% ipython --no-banner

In [1]: import numpy as np

In [2]: import numpy.linalg as la

In [3]: np.set_printoptions(suppress=True, linewidth=100)

In [4]: tidy = lambda a: np.round(a, 2) + 0

In [5]: arr = np.array([[2.0, 2.0, 1.0, 1.0, 0.0, 0.0, 0.0],
   ...:     [1.0, 2.0, 2.0, 0.0, 1.0, 0.0, 0.0],
   ...:     [1.0, 0.0, 1.0, 1.0, 0.0, 0.0, 0.0],
   ...:     [0.0, 0.0, 0.0, 2.0, 0.0, 0.0, 0.0],
   ...:     [0.0, 0.0, 0.0, 0.0, 2.0, 0.0, 0.0],
   ...:     [0.0, 0.0, 0.0, 0.0, 0.0, 1.0, 0.0],
   ...:     [0.0, 0.0, 0.0, 0.0, 0.0, 0.0, 2.0]])

In [6]: tidy(la.det(arr))
Out[6]: np.float64(32.0)

In [7]: np.flatnonzero(la.matrix_power((arr != 0) + (arr.T != 0) + np.eye(7), 7)[4])
Out[7]: array([0, 1, 2, 3, 4])

In [8]: tidy(np.sort(la.eigvals(arr).real))
Out[8]: array([0.5, 0.5, 1. , 2. , 2. , 2. , 4. ])

In [9]: rng = np.random.default_rng(19400)

In [10]: labels = rng.permutation(7)

In [11]: labels
Out[11]: array([0, 3, 1, 2, 6, 5, 4])

In [12]: A2 = arr[labels][:, labels]

In [13]: np.trace(A2)
Out[13]: np.float64(12.0)

In [14]: np.diag(A2)
Out[14]: array([2., 2., 2., 1., 2., 1., 2.])

In [15]: print(np.allclose(A2, arr))
False

In [16]: tidy(np.sort(np.abs(la.eigvals(A2))))
Out[16]: array([1., 1., 1., 2., 2., 2., 4.])

In [17]: labels = rng.permutation(7)

In [18]: A2 = arr[:, labels] * rng.choice([-1, 1], 7)

In [19]: print(A2)
[[-1.  2.  0. -0.  0.  1.  2.]
 [-2.  1.  1. -0.  0.  0.  2.]
 [-1.  1.  0. -0.  0.  1.  0.]
 [-0.  0.  0. -0.  0.  2.  0.]
 [-0.  0.  2. -0.  0.  0.  0.]
 [-0.  0.  0. -0.  1.  0.  0.]
 [-0.  0.  0. -2.  0.  0.  0.]]

In [20]: U, _, Vh = la.svd(arr.T @ A2)

In [21]: tidy(la.lstsq(arr, A2)[0])
Out[21]: 
array([[ 0.,  1.,  0.,  0.,  0.,  0.,  0.],
       [ 0.,  0.,  0.,  0.,  0.,  0.,  1.],
       [-1.,  0.,  0.,  0.,  0.,  0.,  0.],
       [ 0.,  0.,  0.,  0.,  0.,  1.,  0.],
       [ 0.,  0.,  1.,  0.,  0.,  0.,  0.],
       [ 0.,  0.,  0.,  0.,  1.,  0.,  0.],
       [ 0.,  0.,  0., -1.,  0.,  0.,  0.]])

In [22]: print(A2 @ A2)
[[-3.  0.  2. -4.  1. -1.  2.]
 [-1. -2.  1. -4.  0. -1. -2.]
 [-1. -1.  1.  0.  1. -1.  0.]
 [ 0.  0.  0.  0.  2.  0.  0.]
 [-2.  2.  0.  0.  0.  2.  0.]
 [ 0.  0.  2.  0.  0.  0.  0.]
 [ 0.  0.  0.  0.  0. -4.  0.]]

In [23]: (A2 + A2.T) / 2
Out[23]: 
array([[-1. ,  0. , -0.5, -0. ,  0. ,  0.5,  1. ],
       [ 0. ,  1. ,  1. ,  0. ,  0. ,  0. ,  1. ],
       [-0.5,  1. ,  0. ,  0. ,  1. ,  0.5,  0. ],
       [-0. ,  0. ,  0. , -0. ,  0. ,  1. , -1. ],
       [ 0. ,  0. ,  1. ,  0. ,  0. ,  0.5,  0. ],
       [ 0.5,  0. ,  0.5,  1. ,  0.5,  0. ,  0. ],
       [ 1. ,  1. ,  0. , -1. ,  0. ,  0. ,  0. ]])

In [24]: A2.inv()
---------------------------------------------------------------------------
AttributeError                            Traceback (most recent call last)
Cell In[24], line 1
----> 1 A2.inv()

AttributeError: 'numpy.ndarray' object has no attribute 'inv'

In [25]: tidy(np.sort(np.abs(la.eigvals(A2))))
Out[25]: array([1.55, 1.57, 1.57, 1.66, 1.66, 1.74, 1.74])

In [26]: assert A2 == A2.T
---------------------------------------------------------------------------
ValueError                                Traceback (most recent call last)
Cell In[26], line 1
----> 1 assert A2 == A2.T

ValueError: The truth value of an array with more than one element is ambiguous. Use a.any() or a.all()

In [27]: tidy(la.matrix_power(A2, 3))
Out[27]: 
array([[ 1., -4.,  2., -4., -1., -9., -6.],
       [ 4., -3., -2.,  4., -1., -8., -6.],
       [ 2., -2.,  1.,  0., -1.,  0., -4.],
       [ 0.,  0.,  4.,  0.,  0.,  0.,  0.],
       [-2., -2.,  2.,  0.,  2., -2.,  0.],
       [-2.,  2.,  0.,  0.,  0.,  2.,  0.],
       [ 0.,  0.,  0.,  0., -4.,  0.,  0.]])

In [28]: U, sv, Vh = la.svd(arr, full_matrices=False)

In [29]: tidy(np.abs(Vh[0]))
Out[29]: array([0.52, 0.6 , 0.51, 0.27, 0.18, 0.  , 0.  ])

In [30]: tidy(sv / sv[0])
Out[30]: array([1.  , 0.54, 0.45, 0.44, 0.22, 0.21, 0.18])

In [31]: tidy(np.sqrt((sv ** 2).sum())), tidy(la.norm(arr))
Out[31]: (np.float64(6.0), np.float64(6.0))

In [32]: U.shape, sv.shape, Vh.shape
Out[32]: ((7, 7), (7,), (7, 7))

In [33]: print(np.allclose(U * sv @ Vh, arr))
True

In [34]: tidy(Vh @ Vh.T)
Out[34]: 
array([[1., 0., 0., 0., 0., 0., 0.],
       [0., 1., 0., 0., 0., 0., 0.],
       [0., 0., 1., 0., 0., 0., 0.],
       [0., 0., 0., 1., 0., 0., 0.],
       [0., 0., 0., 0., 1., 0., 0.],
       [0., 0., 0., 0., 0., 1., 0.],
       [0., 0., 0., 0., 0., 0., 1.]])

In [35]: print(tidy(U.T @ arr @ Vh.T))
[[4.45 0.   0.   0.   0.   0.   0.  ]
 [0.   2.4  0.   0.   0.   0.   0.  ]
 [0.   0.   2.   0.   0.   0.   0.  ]
 [0.   0.   0.   1.96 0.   0.   0.  ]
 [0.   0.   0.   0.   1.   0.   0.  ]
 [0.   0.   0.   0.   0.   0.95 0.  ]
 [0.   0.   0.   0.   0.   0.   0.8 ]]

In [36]: tidy(sv)
Out[36]: array([4.45, 2.4 , 2.  , 1.96, 1.  , 0.95, 0.8 ])

In [37]: (sv > 1e-8).sum()
Out[37]: np.int64(7)

In [38]: m1 = np.load("x.npy")

In [39]: m1
Out[39]: 
array([[ 0.48, -0.15,  3.63,  9.3 ],
       [ 3.62,  3.74, -7.75,  3.57],
       [ 1.68,  4.98, -6.42,  5.58],
       [-5.98, -5.22, -5.89, -1.5 ],
       [-4.39,  2.44,  2.8 ,  8.18],
       [-3.95, -0.13, -1.13,  9.12],
       [ 2.17, -8.48, -1.34,  4.64],
       [-5.26, -1.9 ,  6.98, -4.48],
       [ 8.32, -0.26,  5.05,  2.26],
       [-4.79,  5.95,  6.4 ,  0.9 ],
       [ 4.79,  2.5 ,  8.28, -1.49],
       [ 8.22,  1.39, -5.4 , -1.18],
       [ 6.71, -0.41, -6.64,  3.27],
       [ 4.  ,  8.51,  3.01, -1.59],
       [-7.67, -5.69, -2.93, -0.49],
       [-8.12, -3.98,  0.76,  4.2 ],
       [ 3.59,  5.66, -5.29, -5.21],
       [-8.34,  2.17, -4.96, -1.11],
       [-3.99,  6.95,  2.82, -5.28],
       [-4.57, -4.88, -4.42, -5.98],
       [ 3.8 ,  2.87, -6.83, -5.54],
       [ 6.52, -3.27, -4.85,  4.83],
       [-0.05, -3.97, -8.16, -4.2 ],
       [-4.12, -8.25,  3.48,  1.72],
       [-7.48, -3.44,  4.02, -4.  ],
       [ 0.02,  1.94,  3.95,  8.98],
       [-4.69,  7.25,  2.38, -4.45],
       [ 0.23, -3.2 , -6.56,  6.83],
       [-1.66,  4.73, -2.73, -8.21],
       [-3.07,  4.3 , -4.22, -7.37],
       [ 1.93,  7.12,  2.01,  6.44],
       [-6.83, -4.72, -1.62, -5.33],
       [ 0.76, -0.65,  0.06,  9.95],
       [-1.99,  6.97,  3.6 , -5.87],
       [ 5.29, -3.16, -7.62, -1.98]])

In [40]: A2 = np.c_[m1[:, :3] @ np.array([[9, 4, 6], [1, 9, 0], [4, 0, 5]]), np.array([3, 3, 3, 0, 3, 0, 2, 2, 2, 0, 3, 3, 0, 1, 0, 1, 0, 1, 2, 2, 2, 3, 3, 3, 3, 0, 1, 0, 3, 1, 1, 2, 3, 3, 0])]

In [41]: tidy(A2)
Out[41]: 
array([[ 18.69,   0.57,  21.03,   3.  ],
       [  5.32,  48.14, -17.03,   3.  ],
       [ -5.58,  51.54, -22.02,   3.  ],
       [-82.6 , -70.9 , -65.33,   0.  ],
       [-25.87,   4.4 , -12.34,   3.  ],
       [-40.2 , -16.97, -29.35,   0.  ],
       [  5.69, -67.64,   6.32,   2.  ],
       [-21.32, -38.14,   3.34,   2.  ],
       [ 94.82,  30.94,  75.17,   2.  ],
       [-11.56,  34.39,   3.26,   0.  ],
       [ 78.73,  41.66,  70.14,   3.  ],
       [ 53.77,  45.39,  22.32,   3.  ],
       [ 33.42,  23.15,   7.06,   0.  ],
       [ 56.55,  92.59,  39.05,   1.  ],
       [-86.44, -81.89, -60.67,   0.  ],
       [-74.02, -68.3 , -44.92,   1.  ],
       [ 16.81,  65.3 ,  -4.91,   0.  ],
       [-92.73, -13.83, -74.84,   1.  ],
       [-17.68,  46.59,  -9.84,   2.  ],
       [-63.69, -62.2 , -49.52,   2.  ],
       [  9.75,  41.03, -11.35,   2.  ],
       [ 36.01,  -3.35,  14.87,   3.  ],
       [-37.06, -35.93, -41.1 ,   3.  ],
       [-31.41, -90.73,  -7.32,   3.  ],
       [-54.68, -60.88, -24.78,   3.  ],
       [ 17.92,  17.54,  19.87,   0.  ],
       [-25.44,  46.49, -16.24,   1.  ],
       [-27.37, -27.88, -31.42,   0.  ],
       [-21.13,  35.93, -23.61,   3.  ],
       [-40.21,  26.42, -39.52,   1.  ],
       [ 32.53,  71.8 ,  21.63,   1.  ],
       [-72.67, -69.8 , -49.08,   2.  ],
       [  6.43,  -2.81,   4.86,   3.  ],
       [  3.46,  54.77,   6.06,   3.  ],
       [ 13.97,  -7.28,  -6.36,   0.  ]])

In [42]: la.matrix_rank(np.c_[m1, A2])
Out[42]: np.int64(5)

In [43]: tidy(la.norm(A2 - m1 @ la.lstsq(m1, A2)[0], axis=0))
Out[43]: array([ 0.  ,  0.  ,  0.  , 12.14])

In [44]: M = np.load("m.npy")

In [45]: print(M)
[[1.   0.   0.  ]
 [0.33 0.67 0.  ]
 [0.   0.5  0.5 ]]

In [46]: vals, V = la.eig(M)

In [47]: tidy(np.sort(la.eigvals(la.inv(M))))
Out[47]: array([1.  , 1.49, 2.  ])

In [48]: print(tidy(np.sort(la.eigvals(M.T))))
[0.5  0.67 1.  ]

In [49]: vals
Out[49]: array([0.5 , 0.67, 1.  ])

In [50]: A2 = m1 / la.norm(m1, axis=1)
---------------------------------------------------------------------------
ValueError                                Traceback (most recent call last)
Cell In[50], line 1
----> 1 A2 = m1 / la.norm(m1, axis=1)

ValueError: operands could not be broadcast together with shapes (35,4) (35,) 

In [51]: A2 = m1 / la.norm(m1, axis=1, keepdims=True)

In [52]: gram = A2 @ A2.T

In [53]: print(tidy(np.degrees(np.arccos(np.clip(gram[25, 9], -1, 1)))))
63.4

In [54]: np.argwhere(np.triu(np.abs(gram) > 0.95, 1))
Out[54]: 
array([[ 0, 25],
       [ 1,  7],
       [ 6, 18],
       [ 6, 26],
       [ 6, 33],
       [ 7, 12],
       [ 8, 17],
       [18, 26],
       [18, 33],
       [28, 29]])

In [55]: vec = np.array([2, -1, 1])

In [56]: tidy(np.einsum("ij,j->i", M, vec))
Out[56]: array([ 2.  , -0.01,  0.  ])

In [57]: M * vec
Out[57]: 
array([[ 2.  , -0.  ,  0.  ],
       [ 0.66, -0.67,  0.  ],
       [ 0.  , -0.5 ,  0.5 ]])

In [58]: print(np.sign((M @ vec).round(6)))
[ 1. -1.  0.]

In [59]: la.norm(M @ vec) <= la.norm(M, 2) * la.norm(vec) + 1e-9
Out[59]: np.True_

In [60]: feats = np.loadtxt("dump.csv", delimiter=",")

In [61]: feats
Out[61]: 
array([[-20., -11., -11.,  -5.],
       [ 29.,  16.,  19.,   9.],
       [-10.,  -8.,  -9.,  -2.],
       [ 25.,  19.,  15.,   2.]])

In [62]: np.allclose(feats, feats.T)
Out[62]: False

In [63]: tidy(np.abs(la.eigvals(feats)).max())
Out[63]: np.float64(5.0)

In [64]: np.argsort(-la.norm(feats, axis=0).round(6), kind="stable")[:3]
Out[64]: array([0, 1, 2])

In [65]: la.cond(feats) > 100
Out[65]: np.True_

In [66]: la.matrix_rank(feats, rtol=0.1)
Out[66]: np.int64(2)

In [67]: ang = np.radians(120)

In [68]: Rm = np.eye(4)

In [69]: Rm[1, 1] = Rm[0, 0] = np.cos(ang)

In [70]: Rm[1, 0], Rm[0, 1] = -np.sin(ang), np.sin(ang)

In [71]: tidy(Rm)
Out[71]: 
array([[-0.5 ,  0.87,  0.  ,  0.  ],
       [-0.87, -0.5 ,  0.  ,  0.  ],
       [ 0.  ,  0.  ,  1.  ,  0.  ],
       [ 0.  ,  0.  ,  0.  ,  1.  ]])

In [72]: A2 = feats @ Rm.T

In [73]: print(tidy(la.svd(feats, compute_uv=False)), tidy(la.svd(A2, compute_uv=False)))
[60.21  6.11  2.81  0.06] [60.21  6.11  2.81  0.06]

In [74]: X = np.load("sample10.npy")

In [75]: X
Out[75]: 
array([[ -6,  -3,   9,  10,   5, -15],
       [  0,  12,   0,   0, -20,   0],
       [ 12,  -3,   3, -20,   5,  -5],
       [  0,   0,   0,   8,   4, -12],
       [  0,   0,   0,   0, -16,   0],
       [  0,   0,   0, -16,   4,  -4]])

In [76]: A2 = X + rng.integers(-2, 3, (6, 3)) @ rng.integers(-2, 3, (3, 6))

In [77]: A2
Out[77]: 
array([[ -5,  -4,   7,   6,   3, -12],
       [ -7,   8,   2,  -3, -26,   5],
       [ 17,   1,   2, -19,  10,  -8],
       [ -2,   5,   4,   7,   8, -12],
       [  6,   1,  -3,   3, -13,  -4],
       [ -1,   2,   2, -15,   6,  -5]])

In [78]: np.abs(A2 - X).sum(axis=1)
Out[78]: array([13, 27, 19, 16, 20,  9])

In [79]: la.matrix_rank(A2 - X, tol=1e-8)
Out[79]: np.int64(3)

In [80]: A = np.load("block14.npy")

In [81]: A
Out[81]: 
array([[-2., -1.,  1.,  3.,  0.,  0.,  0.],
       [ 3., -3.,  0.,  0.,  0.,  0.,  0.],
       [ 0.,  3., -1.,  1.,  0.,  0.,  0.],
       [-1., -3.,  1.,  1.,  0.,  0.,  0.],
       [ 0.,  0.,  0.,  0., -1., -3., -2.],
       [ 0.,  0.,  0.,  0., -3.,  5.,  3.],
       [ 0.,  0.,  0.,  0., -1.,  0.,  0.]])

In [82]: u, v = A[1], A[0]

In [83]: u @ v
Out[83]: np.float64(-3.0)

In [84]: p = (u @ v) / (u @ u) * u

In [85]: p
Out[85]: array([-0.5,  0.5, -0. , -0. , -0. , -0. , -0. ])

In [86]: la.matrix_rank(np.outer(u, v))
Out[86]: np.int64(1)

In [87]: tidy(la.norm(u + v) ** 2 + la.norm(u - v) ** 2)
Out[87]: np.float64(66.0)

In [88]: print(v - p)
[-1.5 -1.5  1.   3.   0.   0.   0. ]

In [89]: (v - p) @ u
Out[89]: np.float64(0.0)

In [90]: labels = rng.permutation(7)

In [91]: A2 = A[:, labels] * rng.choice([-1, 1], 7)

In [92]: A2
Out[92]: 
array([[-0., -1.,  0., -2.,  1.,  3., -0.],
       [-0., -0.,  0.,  3.,  3.,  0., -0.],
       [-0.,  1.,  0.,  0., -3.,  1., -0.],
       [-0., -1.,  0., -1.,  3.,  1., -0.],
       [ 3., -0., -2.,  0., -0.,  0.,  1.],
       [-5., -0.,  3.,  0., -0.,  0.,  3.],
       [-0., -0.,  0.,  0., -0.,  0.,  1.]])

In [93]: U, _, Vh = la.svd(A.T @ A2)

In [94]: print(tidy(la.lstsq(A, A2)[0]))
[[ 0.  0.  0.  1.  0.  0.  0.]
 [ 0.  0.  0.  0. -1.  0.  0.]
 [ 0. -1.  0.  0.  0.  0.  0.]
 [ 0.  0.  0.  0.  0.  1.  0.]
 [ 0.  0.  0.  0.  0.  0. -1.]
 [-1.  0.  0.  0.  0.  0.  0.]
 [ 0.  0.  1.  0.  0.  0.  0.]]

In [95]: labels
Out[95]: array([5, 2, 6, 0, 1, 3, 4])

In [96]: mat = np.load("case6.npy")

In [97]: mat
Out[97]: 
array([[ 1,  0,  0,  0,  0,  0],
       [ 8,  1,  0,  0,  0,  0],
       [ 2, -1,  1,  0,  0,  0],
       [ 9, -2, -1,  1,  0,  0],
       [ 5,  8,  0,  8,  1,  0],
       [ 6,  7, -8,  9, -9,  1]])

In [98]: labels = rng.permutation(6)

In [99]: labels
Out[99]: array([1, 0, 3, 4, 5, 2])

In [100]: A2 = mat[labels][:, labels]

In [101]: A2
Out[101]: 
array([[ 1,  8,  0,  0,  0,  0],
       [ 0,  1,  0,  0,  0,  0],
       [-2,  9,  1,  0,  0, -1],
       [ 8,  5,  8,  1,  0,  0],
       [ 7,  6,  9, -9,  1, -8],
       [-1,  2,  0,  0,  0,  1]])

In [102]: np.diag(A2)
Out[102]: array([1, 1, 1, 1, 1, 1])

In [103]: np.trace(A2)
Out[103]: np.int64(6)

In [104]: tidy(la.det(A2)), tidy(la.det(mat[labels]))
Out[104]: (np.float64(1.0), np.float64(1.0))

In [105]: A2 = mat / np.sqrt((mat ** 2).mean(axis=1, keepdims=True))

In [106]: tidy(A2[5])
Out[106]: array([ 0.83,  0.97, -1.11,  1.25, -1.25,  0.14])

In [107]: tidy(mat - mat.mean(axis=1, keepdims=True))
Out[107]: 
array([[  0.83,  -0.17,  -0.17,  -0.17,  -0.17,  -0.17],
       [  6.5 ,  -0.5 ,  -1.5 ,  -1.5 ,  -1.5 ,  -1.5 ],
       [  1.67,  -1.33,   0.67,  -0.33,  -0.33,  -0.33],
       [  7.83,  -3.17,  -2.17,  -0.17,  -1.17,  -1.17],
       [  1.33,   4.33,  -3.67,   4.33,  -2.67,  -3.67],
       [  5.  ,   6.  ,  -9.  ,   8.  , -10.  ,   0.  ]])

In [108]: la.matrix_rank(A2) == la.matrix_rank(mat)
Out[108]: np.True_
